% ipython --no-banner

In [1]: import numpy as np

In [2]: import numpy.linalg as la

In [3]: np.set_printoptions(precision=2, suppress=True, linewidth=120)

In [4]: def rnd(a):
   ...:     return np.round(a, 2) + 0
   ...: 

In [5]: W0 = np.loadtxt("data.csv", delimiter=",")

In [6]: W0
Out[6]: 
array([[ 0.,  2.,  0., -1.],
       [ 0.,  0., -1.,  0.],
       [ 0.,  0.,  0.,  2.],
       [ 0.,  0.,  0.,  0.]])

In [7]: rng = np.random.default_rng(245)

In [8]: out = W0 + rng.integers(-2, 3, (4, 3)) @ rng.integers(-2, 3, (3, 4))

In [9]: out
Out[9]: 
array([[-2.,  6.,  2., -3.],
       [ 4.,  6., -1.,  6.],
       [ 1.,  4., -3.,  5.],
       [-2., -2.,  4., -4.]])

In [10]: np.abs(out - W0).sum(axis=1)
Out[10]: array([10., 16., 11., 12.])

In [11]: r0, r1 = out[1], out[0]

In [12]: r0 @ r0
Out[12]: np.float64(89.0)

In [13]: p = (r0 @ r1) / (r0 @ r0) * r0

In [14]: la.matrix_rank(np.outer(r0, r1))
Out[14]: np.int64(1)

In [15]: np.outer(r0, r1)
Out[15]: 
array([[ -8.,  24.,   8., -12.],
       [-12.,  36.,  12., -18.],
       [  2.,  -6.,  -2.,   3.],
       [-12.,  36.,  12., -18.]])

In [16]: rnd(la.norm(r0 + r1) ** 2 + la.norm(r0 - r1) ** 2)
Out[16]: np.float64(284.0)

In [17]: rnd(r1 - p)
Out[17]: array([-2.36,  5.46,  2.09, -3.54])

In [18]: rnd((r1 - p) @ r0)
Out[18]: np.float64(0.0)

In [19]: E = np.tanh(np.array([[-1.2, 0.1, -0.6],
    ...:     [-0.7, -1.3, -0.1],
    ...:     [-0.5, -0.9, -1.3],
    ...:     [2.1, 0.4, -0.4],
    ...:     [-1.5, -0.1, -1.2],
    ...:     [1.0, -1.4, 0.3],
    ...:     [2.3, -0.2, 0.2],
    ...:     [-0.1, 1.4, -0.5],
    ...:     [0.1, -0.4, -1.1],
    ...:     [3.3, 0.3, -0.7],
    ...:     [-0.2, -1.4, 0.7],
    ...:     [-0.5, -0.8, 0.9],
    ...:     [0.7, 1.3, -0.5]]) @ np.array([[-0.7, -0.4, 1.4, 0.5, 0.2, -0.3],
    ...:     [-0.4, -0.5, 0.0, -0.9, 1.6, 0.1],
    ...:     [-0.2, 0.1, 0.2, 0.4, -0.3, 0.0]]))

In [20]: rnd(E)
Out[20]: 
array([[ 0.73,  0.35, -0.95, -0.73,  0.1 ,  0.35],
       [ 0.77,  0.73, -0.76,  0.65, -0.98,  0.08],
       [ 0.75,  0.48, -0.74,  0.04, -0.82,  0.06],
       [-0.91, -0.79,  0.99,  0.49,  0.83, -0.53],
       [ 0.87,  0.49, -0.98, -0.81, -0.1 ,  0.41],
       [-0.2 ,  0.32,  0.9 ,  0.95, -0.97, -0.41],
       [-0.92, -0.66,  1.  ,  0.89,  0.08, -0.61],
       [-0.37, -0.61, -0.24, -0.91,  0.98,  0.17],
       [ 0.3 ,  0.05, -0.08, -0.03, -0.28, -0.07],
       [-0.98, -0.91,  1.  ,  0.8 ,  0.87, -0.74],
       [ 0.51,  0.69, -0.14,  0.89, -0.99, -0.08],
       [ 0.45,  0.6 , -0.48,  0.68, -0.93,  0.07],
       [-0.72, -0.75,  0.71, -0.77,  0.98, -0.08]])

In [21]: np.allclose(W0[:-1].T @ la.lstsq(W0[:-1].T, W0[-1])[0], W0[-1])
Out[21]: True

In [22]: rnd(np.trace(la.pinv(W0) @ W0))
Out[22]: np.float64(3.0)

In [23]: np.abs(np.diag(la.qr(W0)[1])) > 1e-9
Out[23]: array([False, False, False, False])

In [24]: la.lstsq(W0[:-1].T, W0[-1])[2]
Out[24]: np.int32(3)

In [25]: x = np.array([3, 1, 3, 2, 2, 1])

In [26]: (E @ x).argmax()
Out[26]: np.int64(5)

In [27]: rnd(E @ x)
Out[27]: array([-1.22,  0.2 , -1.  ,  1.54, -1.27,  1.97,  0.9 , -2.11,  0.02,  1.75,  1.53,  0.1 , -0.45])

In [28]: Xc = E - E.mean(axis=0)

In [29]: U, s, vt = la.svd(Xc, full_matrices=False)

In [30]: print(np.abs(U[:, 0]).argmax())
9

In [31]: rnd(vt[0] * np.sign(vt[0, np.abs(vt[0]).argmax()]))
Out[31]: array([ 0.52,  0.45, -0.52, -0.06, -0.46,  0.21])

In [32]: rnd(np.abs(vt[-1]))
Out[32]: array([0.43, 0.5 , 0.26, 0.23, 0.02, 0.67])

In [33]: rnd(Xc.mean(axis=0))
Out[33]: array([0., 0., 0., 0., 0., 0.])

In [34]: out = np.c_[E[:, :5] @ np.array([[2, 0, -3, -2, 2],
    ...:     [1, -2, -1, 1, -3],
    ...:     [-2, 3, -1, 1, 3],
    ...:     [-2, -1, -3, 3, -2],
    ...:     [-2, 0, 3, -3, 2]]), np.array([-2, 0, -1, -2, -1, -1, 1, 1, -1, 0, 1, -1, 1])]

In [35]: print(rnd(out))
[[ 4.96 -2.82  0.91 -4.54 -0.79 -2.  ]
 [ 4.44 -4.39 -7.17  3.3  -6.17  0.  ]
 [ 5.02 -3.23 -4.55  0.81 -3.88 -1.  ]
 [-7.23  4.08  3.57  1.    4.22 -2.  ]
 [ 6.02 -3.1   0.03 -4.38 -1.23 -1.  ]
 [-1.84  1.1  -6.4   7.39 -2.51 -1.  ]
 [-6.43  3.43  0.    4.59  1.53  1.  ]
 [-1.03  1.42  7.63 -5.77  4.16  1.  ]
 [ 1.43 -0.31 -1.63  0.13 -0.29 -1.  ]
 [-8.22  4.02  3.07  1.83  3.92  0.  ]
 [ 2.17 -2.69 -7.72  5.18 -5.23  1.  ]
 [ 2.96 -3.31 -6.31  4.04 -5.54 -1.  ]
 [-4.03  4.4   7.47 -3.86  6.44  1.  ]]

In [36]: rnd(la.norm(out - E @ la.lstsq(E, out)[0], axis=0))
Out[36]: array([0. , 0. , 0. , 0. , 0. , 3.2])

In [37]: print(rnd(la.lstsq(E, out[:, 0])[0]))
[ 2.  1. -2. -2. -2.  0.]

In [38]: K = np.load("layer18.npy")

In [39]: K
Out[39]: 
array([[-1., -1., -2., -1.,  0.,  0.,  0.],
       [ 0.,  0.,  2.,  1.,  0.,  0.,  0.],
       [ 1.,  0.,  1.,  0.,  0.,  0.,  0.],
       [-3., -3.,  1., -1.,  0.,  0.,  0.],
       [ 0.,  0.,  0.,  0.,  1.,  0.,  3.],
       [ 0.,  0.,  0.,  0.,  2.,  2.,  1.],
       [ 0.,  0.,  0.,  0.,  0.,  0.,  1.]])

In [40]: out = K + rng.integers(-2, 3, (7, 5)) @ rng.integers(-2, 3, (5, 7))

In [41]: print(out)
[[  7.  -7.  -8.  -8. -12.  -3.  -6.]
 [  6.  -3.  -5.   0.  -5.  -3.  -2.]
 [ -4.   4.   7.   3.   9.   0.   2.]
 [ -3.   1.   7.  -2.   0.  -3.  -4.]
 [ -2.  -3.   0.  -3.  -2.   5.   5.]
 [ -8.  -3.   3.   3.   8.   6.   4.]
 [  5.   1.  -3.   2.   0.  -7.  -3.]]

In [42]: la.matrix_rank(out - K, tol=1e-8)
Out[42]: np.int64(5)

In [43]: np.abs(out - K).sum(axis=1)
Out[43]: array([48., 27., 29., 18., 18., 30., 22.])

In [44]: rnd(np.sort(la.eigvals(K).real))
Out[44]: array([-1.21, -1.  ,  0.61,  0.61,  1.  ,  1.  ,  2.  ])

In [45]: K @ K
Out[45]: 
array([[ 2.,  4., -3.,  1.,  0.,  0.,  0.],
       [-1., -3.,  3., -1.,  0.,  0.,  0.],
       [ 0., -1., -1., -1.,  0.,  0.,  0.],
       [ 7.,  6.,  0.,  1.,  0.,  0.,  0.],
       [ 0.,  0.,  0.,  0.,  1.,  0.,  6.],
       [ 0.,  0.,  0.,  0.,  6.,  4.,  9.],
       [ 0.,  0.,  0.,  0.,  0.,  0.,  1.]])

In [46]: print((la.matrix_power((K != 0) + (K.T != 0) + np.eye(7), 7) > 0).astype(int))
[[1 1 1 1 0 0 0]
 [1 1 1 1 0 0 0]
 [1 1 1 1 0 0 0]
 [1 1 1 1 0 0 0]
 [0 0 0 0 1 1 1]
 [0 0 0 0 1 1 1]
 [0 0 0 0 1 1 1]]

In [47]: print(rnd(la.det(K)))
6.0

In [48]: x = np.array([-3, 2, 0, 1, -2, -1, 3])

In [49]: rhs = K @ x

In [50]: rhs
Out[50]: array([ 0.,  1., -3.,  2.,  7., -3.,  3.])

In [51]: print(rnd(la.solve(K, rhs + K[:, 1])))
[-3.  3.  0.  1. -2. -1.  3.]

In [52]: rnd(la.solve(K, rhs))
Out[52]: array([-3.,  2.,  0.,  1., -2., -1.,  3.])

In [53]: print(rnd(la.solve(K, K[:, 6])))
[0. 0. 0. 0. 0. 0. 1.]
